$ python3 -q
>>> import numpy as np
>>> import numpy.linalg as la
>>> np.set_printoptions(precision=3, suppress=True, linewidth=120)
>>> tidy = lambda a: np.round(a, 3) + 0
>>> E = np.loadtxt("sample3.csv", delimiter=",")
>>> print(E)
[[  0.   1.   4.]
 [  2.  -5.  -4.]
 [  8.  -5.   1.]
 [  8.  -7.  -4.]
 [ 17.  -5.  -3.]
 [ 24.  -2.   3.]
 [ 18.  -1.  -1.]
 [ 10.  -3.  -7.]
 [ 18.   3. -10.]
 [ 21.  11. -17.]
 [ 14.  14. -19.]
 [ 17.  14. -19.]
 [ 26.  10. -27.]
 [ 32.   4. -22.]
 [ 29.  -4. -17.]
 [ 23. -11. -11.]
 [ 19. -14. -14.]
 [ 12. -22. -23.]
 [ 10. -21. -14.]
 [ 16. -25. -13.]
 [ 13. -29. -10.]
 [  8. -22. -15.]
 [  1. -27. -16.]
 [ -4. -31. -25.]
 [ -9. -32. -34.]
 [-14. -24. -25.]
 [-11. -18. -20.]
 [-15. -11. -13.]
 [-19. -19. -15.]
 [-27. -23. -18.]
 [-18. -26. -23.]
 [-26. -17. -18.]
 [-17. -20. -21.]
 [-24. -25. -16.]
 [-17. -22. -25.]
 [-26. -26. -33.]]
>>> Xs = E - E.mean(axis=0)
>>> left, sv, Vh = la.svd(Xs, full_matrices=False)
>>> print(tidy(sv))
[122.354  55.873  48.797]
>>> print((np.sign(left[:, 0]) == np.sign(left[0, 0])).astype(int))
[1 1 1 1 1 1 1 1 1 1 1 1 1 1 1 1 1 1 1 1 1 0 0 0 0 0 0 0 0 0 0 0 0 0 0 0]
>>> print(tidy(Xs.mean(axis=0)))
[0. 0. 0.]
>>> print(la.matrix_rank(Xs))
3
>>> print(np.abs(left[:, 0]).argmax())
35
>>> print(tidy((sv ** 2).sum() ** 2 / (sv ** 4).sum()))
1.75
>>> print(la.norm(E, axis=1).argmax())
35
>>> print(E[1] @ E[12])
110.0
>>> print(tidy(la.norm(E, 1)), tidy(la.norm(E, np.inf)))
573.0 85.0
>>> print(tidy(la.norm(E[1], 1)), tidy(la.norm(E[1], np.inf)))
11.0 5.0
>>> print(tidy(la.norm(E[1] - E[12])))
36.469
>>> lab = E[:, 2] > np.median(E[:, 2])
>>> u = E[lab].mean(axis=0) - E[~lab].mean(axis=0)
>>> print(tidy(u))
[11.57   3.542 14.588]
>>> print(lab.astype(int))
[1 1 1 1 1 1 1 1 1 0 0 0 0 0 0 1 1 0 1 1 1 1 0 0 0 0 0 1 1 0 0 0 0 0 0 0]
>>> print(((E - E.mean(axis=0)) @ u > 0).astype(int))
[1 1 1 1 1 1 1 1 1 1 1 1 1 1 1 1 1 0 1 1 1 1 0 0 0 0 0 0 0 0 0 0 0 0 0 0]
>>> print(np.argsort(-np.abs(u).round(6), kind="stable"))
[2 0 1]
>>> Xs = (E - E.mean(axis=0)) / E.std(axis=0)
>>> print(np.argwhere(np.abs(Xs) > 2))
[[ 0  2]
 [24  2]]
>>> print(tidy(Xs.std(axis=0)))
[1. 1. 1.]
>>> b = la.lstsq(np.delete(Xs, 1, axis=1), Xs[:, 1])[0]
>>> print(np.abs(b).argmax())
0
>>> print(tidy(1 - np.var(Xs[:, 1] - np.delete(Xs, 1, axis=1) @ b)))
0.409
>>> print(tidy(b))
[0.553 0.178]
>>> A2 = np.c_[E[:, :1] @ np.array([[1]]), np.array([1, -2, 0, 0, 0, 3, 1, 3, 1, 1, -2, 3, 1, 3, 0, 3, -2, -1, -1, 2, 3, 1, 1, -1, -2, -2, -3, 2, -2, -2, -1, 0, -2, 3, -1, 3])]
>>> print(A2)
[[  0.   1.]
 [  2.  -2.]
 [  8.   0.]
 [  8.   0.]
 [ 17.   0.]
 [ 24.   3.]
 [ 18.   1.]
 [ 10.   3.]
 [ 18.   1.]
 [ 21.   1.]
 [ 14.  -2.]
 [ 17.   3.]
 [ 26.   1.]
 [ 32.   3.]
 [ 29.   0.]
 [ 23.   3.]
 [ 19.  -2.]
 [ 12.  -1.]
 [ 10.  -1.]
 [ 16.   2.]
 [ 13.   3.]
 [  8.   1.]
 [  1.   1.]
 [ -4.  -1.]
 [ -9.  -2.]
 [-14.  -2.]
 [-11.  -3.]
 [-15.   2.]
 [-19.  -2.]
 [-27.  -2.]
 [-18.  -1.]
 [-26.   0.]
 [-17.  -2.]
 [-24.   3.]
 [-17.  -1.]
 [-26.   3.]]
>>> print(tidy(la.norm(A2 - E @ la.lstsq(E, A2)[0], axis=0)))
[ 0.    10.704]
>>> print(tidy(la.lstsq(E, A2[:, 0])[0]))
[1. 0. 0.]
>>> print(tidy(la.norm(la.qr(E)[0].T @ A2, axis=0) ** 2 / ((A2 ** 2).sum(axis=0) + 1e-12)))
[1.    0.139]
>>> m1 = np.loadtxt("x.csv", delimiter=",")
>>> print(m1)
[[14.813 15.777 20.529]
 [15.953 14.652 20.517]
 [15.848 14.279 20.654]
 [13.798 14.553 20.274]
 [15.033 15.107 19.857]
 [14.538 15.336 20.975]
 [16.959 15.355 19.687]
 [17.303 16.554 21.348]
 [14.628 16.027 20.69 ]
 [14.427 14.777 19.602]
 [13.824 17.075 20.119]
 [15.472 15.814 20.84 ]
 [14.87  16.283 18.693]
 [15.067 15.55  19.997]
 [16.342 13.992 20.82 ]
 [14.549 13.94  18.952]
 [14.673 16.837 20.848]
 [15.933 13.64  20.078]
 [13.214 14.775 19.767]
 [14.203 14.795 20.406]
 [15.666 15.2   20.879]
 [14.339 15.818 17.502]
 [15.541 14.595 19.519]
 [14.472 17.107 18.671]
 [14.395 14.441 20.343]
 [15.456 15.301 19.189]]
>>> x = np.array([3, 1, 1])
>>> rhs = m1 @ x
>>> print(tidy(la.pinv(m1) @ m1))
[[1. 0. 0.]
 [0. 1. 0.]
 [0. 0. 1.]]
>>> print(tidy(la.lstsq(m1, rhs)[0]))
[3. 1. 1.]
>>> rng = np.random.default_rng(4954)
>>> rhs = rhs + 0.05 * rng.normal(size=26)
>>> print(tidy(rhs))
[80.743 83.006 82.547 76.226 80.072 79.904 85.942 89.759 80.569 77.634 78.763 83.048 79.628 80.796 83.815 76.572 81.621
 81.46  74.212 77.801 83.106 76.483 80.689 79.227 77.963 80.848]
>>> b, *_ = la.lstsq(m1, rhs)
>>> print(b.round())
[3. 1. 1.]
>>> print(tidy(m1.T @ (rhs - m1 @ b)))
[0. 0. 0.]
>>> print(tidy(la.norm(m1, 2) / la.norm(m1)))
0.999
>>> print(la.matrix_rank(m1, rtol=0.1))
1
>>> print([round(float(x), 3) for x in la.svd(m1, compute_uv=False)[:3]])
[149.743, 5.238, 3.853]
>>> print(round(np.log10(la.cond(m1))))
2
>>> cov = np.cov(m1, rowvar=False)
>>> print(tidy(np.polyfit(m1[:, 0], m1[:, 2], 1)))
[ 0.282 15.785]
>>> print(tidy(cov))
[[ 0.933 -0.108  0.263]
 [-0.108  0.924 -0.058]
 [ 0.263 -0.058  0.779]]
>>> print(tidy(np.corrcoef(m1[:, 0], m1[:, 2])[0, 1]))
0.309
>>> print(np.argsort(-m1.std(axis=0).round(6), kind="stable"))
[0 1 2]
>>> M = np.load("dump.npy")
>>> print(M)
[[ -3  -3  -3  -3  -3  -3]
 [ -3  -6  -6  -6  -6  -6]
 [ -3  -6  -9  -9  -9  -9]
 [ -3  -6  -9 -12 -12 -12]
 [ -3  -6  -9 -12 -15 -15]
 [ -3  -6  -9 -12 -15 -18]]
>>> print(M @ M)
[[ 54  99 135 162 180 189]
 [ 99 189 261 315 351 369]
 [135 261 369 450 504 531]
 [162 315 450 558 630 666]
 [180 351 504 630 720 765]
 [189 369 531 666 765 819]]
>>> print(tidy(np.abs(la.eigvals(M)).max()))
51.621
>>> print(np.allclose(M, M.T))
True
>>> vals, vecs = la.eigh(M)
>>> x = np.array([-1, -2, 3, -3, -2, 1])
>>> print(x @ M @ x)
-132
>>> print(tidy(la.eigvalsh(M[1:, 1:])))
[-50.749  -5.364  -1.953  -1.11   -0.824]
>>> print(np.abs(M).sum(axis=1).max(), tidy(np.abs(vals).max()))
63 51.621
>>> vals, vecs = la.eigh(M)
>>> print(tidy(vecs.T @ vecs))
[[1. 0. 0. 0. 0. 0.]
 [0. 1. 0. 0. 0. 0.]
 [0. 0. 1. 0. 0. 0.]
 [0. 0. 0. 1. 0. 0.]
 [0. 0. 0. 0. 1. 0.]
 [0. 0. 0. 0. 0. 1.]]
>>> print(tidy(vals))
[-51.621  -5.964  -2.324  -1.339  -0.957  -0.796]
>>> print(tidy(la.svd(M, compute_uv=False)))
[51.621  5.964  2.324  1.339  0.957  0.796]
>>> print(tidy(la.eigvalsh(M).min()))
-51.621
>>> print(np.all(la.eigvalsh(M) > 0))
False
>>> lab = rng.permutation(6)
>>> A2 = M[:, lab] * rng.choice([-1, 1], 6)
>>> print(A2)
[[ -3  -3  -3   3  -3   3]
 [ -6  -6  -6   6  -3   6]
 [ -9  -6  -9   9  -3   9]
 [ -9  -6 -12  12  -3  12]
 [ -9  -6 -15  12  -3  15]
 [ -9  -6 -18  12  -3  15]]
>>> left, _, Vh = la.svd(M.T @ A2)
>>> print(lab)
[2 1 5 3 0 4]
>>> print(tidy(la.lstsq(M, A2)[0]))
[[ 0.  0.  0.  0.  1.  0.]
 [ 0.  1.  0.  0.  0.  0.]
 [ 1.  0.  0.  0.  0.  0.]
 [ 0.  0.  0. -1.  0.  0.]
 [ 0.  0.  0.  0.  0. -1.]
 [ 0.  0.  1.  0.  0.  0.]]
